$ python3 -q
>>> import numpy as np
>>> np.set_printoptions(suppress=True, linewidth=200)
>>> arr = np.loadtxt("sample1.csv", delimiter=",")
>>> arr.round(2)
array([[ 0.45,  0.32,  0.19, -0.32],
       [ 0.32,  0.23,  0.14, -0.23],
       [ 0.19,  0.14,  0.08, -0.14],
       [-0.32, -0.23, -0.14,  0.23]])
>>> [round(float(x), 2) for x in np.linalg.svd(arr, compute_uv=False)[:3]]
[1.0, 0.0, 0.0]
>>> np.linalg.matrix_rank(arr, rtol=0.1)
np.int64(1)
>>> B = arr / np.linalg.norm(arr, axis=1, keepdims=True)
>>> cov = B @ B.T
>>> cov[3].round(2)
array([-1., -1., -1.,  1.])
>>> (np.abs(cov) > 0.9).astype(int)
array([[1, 1, 1, 1],
       [1, 1, 1, 1],
       [1, 1, 1, 1],
       [1, 1, 1, 1]])
>>> np.round(np.linalg.norm(B, axis=1), 2)
array([1., 1., 1., 1.])
>>> B = arr / np.sqrt((arr ** 2).mean(axis=1, keepdims=True))
>>> np.linalg.matrix_rank(B) == np.linalg.matrix_rank(arr)
np.True_
>>> np.round(np.linalg.norm(B, axis=1), 2)
array([2., 2., 2., 2.])
>>> np.linalg.matrix_rank(arr - arr.mean(axis=1, keepdims=True))
np.int64(1)
>>> np.round(arr - arr.mean(axis=1, keepdims=True), 2)
array([[ 0.29,  0.16,  0.03, -0.49],
       [ 0.21,  0.12,  0.02, -0.35],
       [ 0.12,  0.07,  0.01, -0.21],
       [-0.21, -0.12, -0.02,  0.35]])
>>> left, sv, Vt = np.linalg.svd(arr)
>>> sv.round(2) + 0
array([1., 0., 0., 0.])
>>> B = left[:, :1] @ np.diag(sv[:1]) @ Vt[:1]
>>> round(float(np.linalg.norm(arr - B, 2)), 2), round(sv[1], 2)
(0.0, np.float64(0.0))
>>> round(float(np.abs(arr - B).max()), 2)
0.0
>>> B.round(2)
array([[ 0.45,  0.32,  0.19, -0.32],
       [ 0.32,  0.23,  0.14, -0.23],
       [ 0.19,  0.14,  0.08, -0.14],
       [-0.32, -0.23, -0.14,  0.23]])
>>> m1 = np.array([[0.5, 0.0, 0.5], [0.0, 1.0, 0.0], [0.0, 0.0, 1.0]])
>>> np.flatnonzero(np.linalg.matrix_power((m1 != 0) + (m1.T != 0) + np.eye(3), 3)[2])
array([0, 2])
>>> round(float(np.linalg.det(m1)), 2)
0.5
>>> np.round(np.sort(np.linalg.eigvals(m1).real), 2)
array([0.5, 1. , 1. ])
>>> B = m1 / np.sqrt((m1 ** 2).mean(axis=1, keepdims=True))
>>> np.round(np.linalg.norm(B, axis=1), 2)
array([1.73, 1.73, 1.73])
>>> np.linalg.matrix_rank(m1 - m1.mean(axis=1, keepdims=True))
np.int64(2)
>>> B[1].round(2)
array([0.  , 1.73, 0.  ])
>>> np.linalg.matrix_rank(B) == np.linalg.matrix_rank(m1)
np.True_
>>> np.round(m1 - m1.mean(axis=1, keepdims=True), 2)
array([[ 0.17, -0.33,  0.17],
       [-0.33,  0.67, -0.33],
       [-0.33, -0.33,  0.67]])
>>> O, _ = np.linalg.qr(np.array([[0.2, -1.1, 0.7], [0.7, 0.7, -1.3], [-0.2, 0.8, -0.9]]))
>>> X = O[:, :3]
>>> X.round(2)
array([[-0.26,  0.75,  0.61],
       [-0.93, -0.37,  0.05],
       [ 0.26, -0.55,  0.79]])
>>> O, evecs = np.linalg.qr(X[:, :1])[0], np.linalg.qr(X[:, 1:])[0]
>>> sv = np.linalg.svd(O.T @ evecs, compute_uv=False)
>>> sv.round(2) + 0
array([0.])
>>> vec = np.array([5, 3, 1])
>>> 3 - np.linalg.matrix_rank(X - np.eye(3), tol=1e-8)
np.int64(1)
>>> np.round(np.linalg.det(X), 2)
np.float64(1.0)
>>> np.round(np.sort(np.abs(np.degrees(np.angle(np.linalg.eigvals(X))))), 2)
array([  0.  , 114.97, 114.97])
>>> [p for p in range(1, 25) if np.allclose(np.linalg.matrix_power(X, p), np.eye(3))]
[]
>>> B = np.linalg.inv(X)
>>> np.round(np.linalg.det(X) * np.linalg.det(B), 2)
np.float64(1.0)
>>> B.round(2)
array([[-0.26, -0.93,  0.26],
       [ 0.75, -0.37, -0.55],
       [ 0.61,  0.05,  0.79]])
>>> np.round(np.linalg.det(X) * B, 2)
array([[-0.26, -0.93,  0.26],
       [ 0.75, -0.37, -0.55],
       [ 0.61,  0.05,  0.79]])
>>> np.round(np.linalg.slogdet(X)[0], 2)
np.float64(1.0)
>>> np.allclose(B, X.T)
True
>>> np.round(X @ B, 2) + 0
array([[1., 0., 0.],
       [0., 1., 0.],
       [0., 0., 1.]])
>>> vec = np.array([-1, 1, -2])
>>> rhs = B @ vec
>>> b, lr = np.zeros(3), 1 / np.linalg.norm(B, 2) ** 2
>>> for i in range(50):
...     b -= lr * B.T @ (B @ b - rhs)
...     if i % 10 == 0: print(i, round(np.linalg.norm(B @ b - rhs), 2))
... 
0 0.0
10 0.0
20 0.0
30 0.0
40 0.0
>>> b.round(2)
array([-1.,  1., -2.])
>>> K = np.loadtxt("block4.csv", delimiter=",")
>>> K
array([[-2., -3.,  0.],
       [ 3.,  2.,  0.],
       [ 0.,  0., -1.]])
>>> proj = np.triu(np.array([[1, 1, 3], [1, 1, 0], [1, 1, 1]]), 1) + np.eye(3)
>>> B = proj @ K @ np.linalg.inv(proj)
>>> B
array([[ 1., -2., -6.],
       [ 3., -1., -9.],
       [ 0.,  0., -1.]])
>>> np.trace(B), np.trace(K)
(np.float64(-1.0), np.float64(-1.0))
>>> sv = 10 * 0.7 ** np.arange(3)
>>> O, _ = np.linalg.qr(np.array([[-0.5, 1.0, 0.5], [1.4, 0.2, -1.8], [-0.7, 1.6, 0.7]]))
>>> rng = np.random.default_rng(1792)
>>> F = rng.normal(size=(18, 3)) * sv @ O
>>> F.round(2)
array([[  5.54,   0.25,   5.86],
       [-15.66,   0.74,   8.56],
       [ 13.3 ,  -3.64,   1.98],
       [  8.37,  -4.24,   9.54],
       [-11.92,   5.9 ,  -2.74],
       [ -8.75,  -6.23,  -2.41],
       [  9.48,  -2.07,  -0.21],
       [  1.05,   7.38,  -3.02],
       [ -7.77,  -2.51,  -2.82],
       [ -3.4 ,  -2.09,   1.  ],
       [ -3.25,  -4.06, -15.49],
       [  4.91,  -7.25,   0.27],
       [ -2.48,   8.23, -11.89],
       [ -1.97,   1.62,   3.6 ],
       [ 14.71,  -6.29,  -5.64],
       [ -4.05,  -7.18,  -1.08],
       [  9.02,  -4.62,   2.62],
       [ -1.26,  15.41,  18.41]])
>>> cent = F[[3, 6]].astype(float)
>>> for _ in range(3):
...     idx = np.linalg.norm(F[:, None] - cent, axis=-1).argmin(axis=1)
...     cent = np.array([F[idx == j].mean(axis=0) for j in range(2)])
... 
>>> idx
array([0, 0, 1, 0, 1, 1, 1, 1, 1, 1, 1, 1, 1, 0, 1, 1, 1, 0])
>>> cent.round(2)
array([[-1.  ,  2.76,  9.19],
       [ 0.83, -1.88, -3.03]])
